$ python -q
>>> import numpy as np
>>> from numpy import linalg as LA
>>> np.set_printoptions(precision=1, suppress=True, linewidth=140, sign=" ")
>>> def tidy(a):
...     return np.round(a, 1) + 0
... 
>>> feats = np.array([[0, 0, 0, 1], [0, 1, 0, 0], [1, 0, 0, 0], [0, 0, 1, 0]])
>>> # splits into 2 blocks
>>> q, V = LA.qr(feats[:, :3])[0], LA.qr(feats[:, 3:])[0]
>>> sig = LA.svd(q.T @ V, compute_uv=False)
>>> tidy(LA.norm(q @ q.T - V @ V.T, 2))
np.float64(1.0)
>>> feats @ feats
array([[ 0,  0,  1,  0],
       [ 0,  1,  0,  0],
       [ 0,  0,  0,  1],
       [ 1,  0,  0,  0]])
>>> (LA.matrix_power((feats != 0) + (feats.T != 0) + np.eye(4), 4) > 0).astype(int)
array([[ 1,  0,  1,  1],
       [ 0,  1,  0,  0],
       [ 1,  0,  1,  1],
       [ 1,  0,  1,  1]])
>>> tidy(LA.det(feats))
np.float64(1.0)
>>> tidy(np.poly(feats))
array([ 1., -1.,  0., -1.,  1.])
>>> tidy(LA.det(feats.T))
np.float64(1.0)
>>> proj = np.triu(np.array([[3, -4, -4, -2], [-1, 1, -4, 4], [-3, 4, 0, -3], [0, 4, 5, 4]]), 1) + np.eye(4)
>>> M2 = proj @ feats @ LA.inv(proj)
>>> LA.matrix_rank(M2)
np.int64(4)
>>> np.trace(M2), np.trace(feats)
(np.float64(1.0), np.int64(1))
>>> x0 = np.array([1, 1, 0, 0])
>>> target = feats @ x0
>>> beta, lr = np.zeros(4), 1 / LA.norm(feats, 2) ** 2
>>> for i in range(250):
...     beta -= lr * feats.T @ (feats @ beta - target)
...     if i % 50 == 0: print(i, round(LA.norm(feats @ beta - target), 1))
... 
0 0.0
50 0.0
100 0.0
150 0.0
200 0.0
>>> tidy(LA.cond(feats))
np.float64(1.0)
>>> beta
array([ 1.,  1.,  0.,  0.])
>>> K = np.loadtxt("mat.csv", delimiter=",")
>>> K
array([[ 0.2,  0. , -0.4,  0. ,  0.4],
       [ 0. ,  0.2,  0. ,  0.9,  1.9],
       [ 0.1, -0.1,  0. ,  0.7,  2.2],
       [-0.2, -0.1, -0.3,  0.2,  2.7],
       [-0.2, -0.9, -0.3, -0.5, -2.9],
       [-0.3,  0.6, -0.3, -1.3, -2.6],
       [ 0.2, -0.1,  0.2,  1.1,  2.5],
       [ 0.2, -0.1, -0.3, -1.6, -5.1],
       [ 0.8,  0.3,  0.1,  2.8,  7.5],
       [-0.1,  0.1,  0.3,  2.3,  7.5],
       [ 0.6,  0.1,  0.4,  2.3,  7.3],
       [-0.6, -0.7, -0.1, -0.9, -3. ],
       [-0.2,  0.1, -0.2, -3.3, -7.7],
       [ 0.2,  0.4, -0.1,  1.7,  5. ],
       [ 0.1,  0.1, -0.2,  0.5,  0.5],
       [ 0. ,  0.1,  0.1,  1.9,  5.3],
       [ 0.7,  0. ,  0. ,  1.7,  5.3],
       [ 0.2, -0.1, -0.4, -2.5, -7.4],
       [ 1.1,  0.3,  0.5,  2.6,  7.6],
       [-0.4, -0.7,  0. , -2.7, -7.4],
       [ 0.1, -0.5, -0.4, -2.2, -7.7],
       [ 0.8,  0.5,  0.5,  1.2,  5.3],
       [ 0. ,  0.2,  0.7,  1. ,  2.8],
       [ 0.1, -0.2,  0.2, -0.2, -0.9],
       [ 0.1, -0.4, -0.5, -0.9, -2. ],
       [ 0.6, -0.1,  0. ,  0.1, -0.5],
       [ 0.4,  0.8, -0.2,  2.1,  7.7],
       [-0.2, -0.3,  0. , -2.9, -7.8],
       [ 0.5,  0.1,  0.3,  1.8,  7.4],
       [ 0. , -0.4, -0.4, -0.7, -2.2],
       [ 0. ,  0.3,  0. ,  0. , -0.1],
       [ 0. ,  0. , -0.2, -1.5, -5.1],
       [-0.3,  0.1,  0.5, -0.5, -2.5],
       [-0.1,  0.4,  0. , -0.8, -2.1],
       [ 0.5, -1. ,  0.4,  0.2,  2.7],
       [-1. , -0.2, -0.8, -2.5, -7.5],
       [ 0.5, -0.6,  0. , -0.3,  0.6],
       [ 0.3, -0.2,  0.1, -0.9, -2.2]])
>>> # column 4 is much longer than the rest
>>> q, V = LA.qr(K[:, :3])[0], LA.qr(K[:, 3:])[0]
>>> sig = LA.svd(q.T @ V, compute_uv=False)
>>> tidy(np.degrees(np.arccos(sig.clip(0, 1))))
array([ 41.2,  84.4])
>>> U, sig, VT = LA.svd(K)
>>> np.argmax(sig[:-1] / (sig[1:] + 1e-6)) + 1
np.int64(1)
>>> tidy(sig)
array([ 32.2,   2.3,   2.1,   1.9,   1.6])
>>> M2 = U[:, :1] @ np.diag(sig[:1]) @ VT[:1]
>>> tidy(LA.norm(K - M2) / LA.norm(K))
np.float64(0.1)
>>> tidy(LA.norm(K - M2, 2)), tidy(sig[1])
(np.float64(2.3), np.float64(2.3))
>>> tidy(np.abs(K - M2).max())
np.float64(1.1)
>>> Xs = (K - K.mean(axis=0)) / K.std(axis=0)
>>> tidy(Xs.std(axis=0))
array([ 1.,  1.,  1.,  1.,  1.])
>>> np.argwhere(np.abs(Xs) > 2)
array([[  4,   1],
       [ 18,   0],
       [ 22,   2],
       [ 26,   1],
       [ 34,   1],
       [ 35,   0],
       [ 35,   2]])
>>> beta = LA.lstsq(np.delete(Xs, 4, axis=1), Xs[:, 4])[0]
>>> tidy(1 - np.var(Xs[:, 4] - np.delete(Xs, 4, axis=1) @ beta))
np.float64(1.0)
>>> tidy(beta)
array([ 0. ,  0. ,  0. ,  0.9])
>>> Xs = K - K.mean(axis=0)
>>> V = LA.svd(Xs)[2][:1]
>>> M2 = Xs - Xs @ V.T @ V
>>> LA.norm(M2, axis=1).round(6).argmax()
np.int64(34)
>>> tidy(M2.std(axis=0))
array([ 0.3,  0.4,  0.3,  0.3,  0.1])
>>> tidy(np.diag(V.T @ V))
array([ 0. ,  0. ,  0. ,  0.1,  0.9])
>>> LA.cond(K) > 100
np.False_
>>> tidy(np.abs(LA.svd(K)[2][-1]))
array([ 0.3,  0. ,  1. ,  0.1,  0. ])
>>> tidy(LA.norm(K, 2) / LA.norm(K))
np.float64(1.0)
>>> J = np.load("case3.npy")
>>> J
array([[ 3,  0,  0,  0,  0,  0,  0,  0,  0],
       [ 0,  1,  0,  0,  0,  0,  0,  0,  0],
       [ 0,  0,  2,  0,  0,  0,  0,  0,  0],
       [ 0,  0,  0,  0,  0,  0,  0,  0,  0],
       [ 0,  0,  0,  0,  1,  0,  0,  0,  0],
       [ 0,  0,  0,  0,  0,  1,  0,  0,  0],
       [ 0,  0,  0,  0,  0,  0,  3,  0,  0],
       [ 0,  0,  0,  0,  0,  0,  0,  3,  0],
       [ 0,  0,  0,  0,  0,  0,  0,  0,  3]])
>>> np.argsort(-LA.norm(J, axis=0).round(6), kind="stable")[:3]
array([ 0,  6,  7])
>>> [round(float(x), 1) for x in LA.svd(J, compute_uv=False)[:3]]
[3.0, 3.0, 3.0]
>>> rank = LA.matrix_rank(J)
>>> rank
np.int64(8)
>>> null = LA.svd(J)[2][rank:].T
>>> [int(LA.matrix_rank(J[:i])) for i in range(1, len(J) + 1)]
[1, 2, 3, 3, 4, 5, 6, 7, 8]
>>> null @ null.T
array([[ 0.,  0.,  0.,  0.,  0.,  0.,  0.,  0.,  0.],
       [ 0.,  0.,  0.,  0.,  0.,  0.,  0.,  0.,  0.],
       [ 0.,  0.,  0.,  0.,  0.,  0.,  0.,  0.,  0.],
       [ 0.,  0.,  0.,  1.,  0.,  0.,  0.,  0.,  0.],
       [ 0.,  0.,  0.,  0.,  0.,  0.,  0.,  0.,  0.],
       [ 0.,  0.,  0.,  0.,  0.,  0.,  0.,  0.,  0.],
       [ 0.,  0.,  0.,  0.,  0.,  0.,  0.,  0.,  0.],
       [ 0.,  0.,  0.,  0.,  0.,  0.,  0.,  0.,  0.],
       [ 0.,  0.,  0.,  0.,  0.,  0.,  0.,  0.,  0.]])
>>> [int(LA.matrix_rank(J[:, :j + 1])) for j in range(9)]
[1, 2, 3, 3, 4, 5, 6, 7, 8]
>>> J @ null
array([[ 0.],
       [ 0.],
       [ 0.],
       [ 0.],
       [ 0.],
       [ 0.],
       [ 0.],
       [ 0.],
       [ 0.]])
>>> J[:, 5] @ J[:, 0]
np.int64(0)
>>> J @ J.T
array([[ 9,  0,  0,  0,  0,  0,  0,  0,  0],
       [ 0,  1,  0,  0,  0,  0,  0,  0,  0],
       [ 0,  0,  4,  0,  0,  0,  0,  0,  0],
       [ 0,  0,  0,  0,  0,  0,  0,  0,  0],
       [ 0,  0,  0,  0,  1,  0,  0,  0,  0],
       [ 0,  0,  0,  0,  0,  1,  0,  0,  0],
       [ 0,  0,  0,  0,  0,  0,  9,  0,  0],
       [ 0,  0,  0,  0,  0,  0,  0,  9,  0],
       [ 0,  0,  0,  0,  0,  0,  0,  0,  9]])
>>> LA.matrix_rank(J - J[0, 0] * np.eye(9))
np.int64(5)
>>> tidy(np.sort(LA.eigvals(J)))
array([ 0.,  1.,  1.,  1.,  2.,  3.,  3.,  3.,  3.])
>>> J @ J
array([[ 9,  0,  0,  0,  0,  0,  0,  0,  0],
       [ 0,  1,  0,  0,  0,  0,  0,  0,  0],
       [ 0,  0,  4,  0,  0,  0,  0,  0,  0],
       [ 0,  0,  0,  0,  0,  0,  0,  0,  0],
       [ 0,  0,  0,  0,  1,  0,  0,  0,  0],
       [ 0,  0,  0,  0,  0,  1,  0,  0,  0],
       [ 0,  0,  0,  0,  0,  0,  9,  0,  0],
       [ 0,  0,  0,  0,  0,  0,  0,  9,  0],
       [ 0,  0,  0,  0,  0,  0,  0,  0,  9]])
>>> [int(LA.matrix_rank(LA.matrix_power(J, p))) for p in range(1, 10)]
[8, 8, 8, 8, 8, 8, 8, 8, 8]
>>> tidy(J.mean(axis=0))
array([ 0.3,  0.1,  0.2,  0. ,  0.1,  0.1,  0.3,  0.3,  0.3])
>>> tidy(LA.svd(J, compute_uv=False))
array([ 3.,  3.,  3.,  3.,  2.,  1.,  1.,  1.,  0.])
>>> J - J[0]
array([[ 0,  0,  0,  0,  0,  0,  0,  0,  0],
       [-3,  1,  0,  0,  0,  0,  0,  0,  0],
       [-3,  0,  2,  0,  0,  0,  0,  0,  0],
       [-3,  0,  0,  0,  0,  0,  0,  0,  0],
       [-3,  0,  0,  0,  1,  0,  0,  0,  0],
       [-3,  0,  0,  0,  0,  1,  0,  0,  0],
       [-3,  0,  0,  0,  0,  0,  3,  0,  0],
       [-3,  0,  0,  0,  0,  0,  0,  3,  0],
       [-3,  0,  0,  0,  0,  0,  0,  0,  3]])
>>> np.count_nonzero(J)
np.int64(8)
>>> np.unravel_index(np.abs(J).argmax(), J.shape)
(np.int64(0), np.int64(0))
>>> J.sum(axis=0)
array([ 3,  1,  2,  0,  1,  1,  3,  3,  3])
>>> np.abs(J).max()
np.int64(3)
>>> J.shape
(9, 9)
>>> np.diff(J, axis=0)
array([[-3,  1,  0,  0,  0,  0,  0,  0,  0],
       [ 0, -1,  2,  0,  0,  0,  0,  0,  0],
       [ 0,  0, -2,  0,  0,  0,  0,  0,  0],
       [ 0,  0,  0,  0,  1,  0,  0,  0,  0],
       [ 0,  0,  0,  0, -1,  1,  0,  0,  0],
       [ 0,  0,  0,  0,  0, -1,  3,  0,  0],
       [ 0,  0,  0,  0,  0,  0, -3,  3,  0],
       [ 0,  0,  0,  0,  0,  0,  0, -3,  3]])
>>> A = np.loadtxt("run0.csv", delimiter=",")
>>> A
array([[-4., -2.,  9., -6.,  1.,  2.,  3.,  3., -3.],
       [-6.,  7.,  0., -9.,  2.,  4.,  1.,  8.,  6.],
       [-3.,  8., -9., -1.,  7., -1.,  5., -5., -5.],
       [-3.,  2., -9.,  2., -6., -8.,  6., -3., -9.],
       [-6., -4., -7., -4., -6., -7., -1.,  5., -5.],
       [ 7., -1., -1.,  3., -9.,  7., -5., -2., -2.],
       [-6.,  1.,  4., -4., -6., -4.,  7.,  9.,  2.],
       [ 5.,  5.,  0., -6., -6., -6.,  7.,  2., -2.],
       [ 0., -6., -7., -3., -4., -3., -1., -9., -2.]])
>>> w1 = np.array([[7, 8, -8, -3, -8],
...     [7, 6, 8, -8, -3],
...     [-3, -5, 6, 9, -7],
...     [-3, 0, -7, -6, -6],
...     [2, 2, -3, 2, -7]])
>>> beta = np.array([0, 2, 0, -1, -1])
>>> act = np.maximum(K @ w1 + beta, 0)
>>> LA.matrix_rank(act)
np.int64(5)
>>> C = np.array([[-1, 8], [-9, 6], [3, -3], [0, 3], [-2, 0]])
>>> w1 @ C
array([[-87, 119],
       [-31,  44],
       [ 80, -45],
       [ -6, -21],
       [-15,  43]])
>>> q, Rm = LA.qr(A)
>>> tidy(np.trace(q @ q.T))
np.float64(9.0)
>>> np.allclose(Rm.T @ Rm, A.T @ A)
True
>>> tidy(np.abs(np.diag(Rm)))
array([ 14.7,  14. ,  18.7,  11.4,  14.3,  11.4,   5.3,   2.4,   8.1])
>>> tidy(q.T @ q)
array([[ 1.,  0.,  0.,  0.,  0.,  0.,  0.,  0.,  0.],
       [ 0.,  1.,  0.,  0.,  0.,  0.,  0.,  0.,  0.],
       [ 0.,  0.,  1.,  0.,  0.,  0.,  0.,  0.,  0.],
       [ 0.,  0.,  0.,  1.,  0.,  0.,  0.,  0.,  0.],
       [ 0.,  0.,  0.,  0.,  1.,  0.,  0.,  0.,  0.],
       [ 0.,  0.,  0.,  0.,  0.,  1.,  0.,  0.,  0.],
       [ 0.,  0.,  0.,  0.,  0.,  0.,  1.,  0.,  0.],
       [ 0.,  0.,  0.,  0.,  0.,  0.,  0.,  1.,  0.],
       [ 0.,  0.,  0.,  0.,  0.,  0.,  0.,  0.,  1.]])
>>> E = np.array([[0, -1, 2, -6, 4],
...     [1, 0, 8, -4, 0],
...     [-2, -8, 0, 6, 4],
...     [6, 4, -6, 0, -3],
...     [-4, 0, -4, 3, 0]])
>>> # looks like rank 4
>>> U, sig, VT = LA.svd(E)
>>> V = VT[:(sig > 1e-8).sum()]
>>> rng = np.random.default_rng(40)
>>> x0 = E[3] + -2 * E[2] + rng.integers(2) * np.eye(5)[1]
>>> x0
array([ 10.,  21.,  -6., -12., -11.])
>>> LA.matrix_rank(np.vstack([E, x0]))
np.int64(5)
>>> U, sig, VT = LA.svd(E, full_matrices=False)
>>> tidy(U.T @ U)
array([[ 1.,  0.,  0.,  0.,  0.],
       [ 0.,  1.,  0.,  0.,  0.],
       [ 0.,  0.,  1.,  0.,  0.],
       [ 0.,  0.,  0.,  1.,  0.],
       [ 0.,  0.,  0.,  0.,  1.]])
>>> tidy(U.T @ E @ VT.T)
array([[ 13. ,   0. ,   0. ,   0. ,   0. ],
       [  0. ,  13. ,   0. ,   0. ,   0. ],
       [  0. ,   0. ,   5.4,   0. ,   0. ],
       [  0. ,   0. ,   0. ,   5.4,   0. ],
       [  0. ,   0. ,   0. ,   0. ,   0. ]])
>>> tidy(sig)
array([ 13. ,  13. ,   5.4,   5.4,   0. ])
>>> tidy(sig / sig[0])
array([ 1. ,  1. ,  0.4,  0.4,  0. ])
>>> mat = np.loadtxt("sample4.csv", delimiter=",")
>>> mat
array([[-1.,  2.,  0.,  0., -3.,  1.,  1., -3.,  0.,  2.],
       [ 0., -1.,  2., -1., -2.,  0., -1.,  1.,  0.,  3.],
       [ 0.,  0.,  2., -2., -1.,  3.,  3., -3., -3.,  3.],
       [ 0.,  0.,  0.,  0.,  1., -3.,  3.,  3.,  0., -2.],
       [ 0.,  0.,  0.,  0., -3.,  2.,  1.,  1., -1.,  0.],
       [ 0.,  0.,  0.,  0.,  0., -3.,  3., -2.,  1., -2.],
       [ 0.,  0.,  0.,  0.,  0.,  0., -2.,  0.,  2., -2.],
       [ 0.,  0.,  0.,  0.,  0.,  0.,  0.,  3., -2.,  1.],
       [ 0.,  0.,  0.,  0.,  0.,  0.,  0.,  0.,  2., -3.],
       [ 0.,  0.,  0.,  0.,  0.,  0.,  0.,  0.,  0.,  3.]])
>>> LA.matrix_rank(mat - mat[0, 0] * np.eye(10))
np.int64(9)
>>> tidy(np.sort(LA.eigvals(mat)))
array([-3., -3., -2., -1., -1.,  0.,  2.,  2.,  3.,  3.])
>>> [int(LA.matrix_rank(LA.matrix_power(mat, p))) for p in range(1, 11)]
[9, 9, 9, 9, 9, 9, 9, 9, 9, 9]
>>> U, sig, VT = LA.svd(mat)
>>> V = VT[:(sig > 1e-8).sum()]
>>> x0 = mat[6] + -2 * mat[3] + rng.integers(2) * np.eye(10)[5]
>>> x0
array([ 0.,  0.,  0.,  0., -2.,  7., -8., -6.,  2.,  2.])
>>> LA.matrix_rank(np.vstack([mat, x0]))
np.int64(9)
>>> tidy(np.diag(V.T @ V))
array([ 0.4,  0.9,  0.9,  0.9,  1. ,  1. ,  1. ,  1. ,  1. ,  1. ])
>>> U, sig, VT = LA.svd(mat)
>>> np.argmax(sig[:-1] / (sig[1:] + 1e-6)) + 1
np.int64(9)
>>> M2 = U[:, :9] @ np.diag(sig[:9]) @ VT[:9]
>>> LA.matrix_rank(mat, rtol=0.05)
np.int64(8)
>>> tidy(LA.norm(mat - M2, 2)), tidy(sig[9])
(np.float64(0.0), np.float64(0.0))
>>> W0 = np.load("test5.npy")
>>> W0
array([[-1.,  1.,  0.,  0.],
       [ 0., -1.,  1.,  0.],
       [ 0.,  0., -1.,  1.],
       [ 0.,  0.,  0., -1.]])
>>> # triangular: eigenvalues sit on the diagonal
>>> q, V = LA.qr(W0[:, :1])[0], LA.qr(W0[:, 1:])[0]
>>> sig = LA.svd(q.T @ V, compute_uv=False)
>>> tidy(np.degrees(np.arccos(sig.clip(0, 1))))
array([ 30.])
>>> tidy(LA.norm(q @ q.T - V @ V.T, 2))
np.float64(1.0)
>>> (sig > 0.9).sum()
np.int64(0)
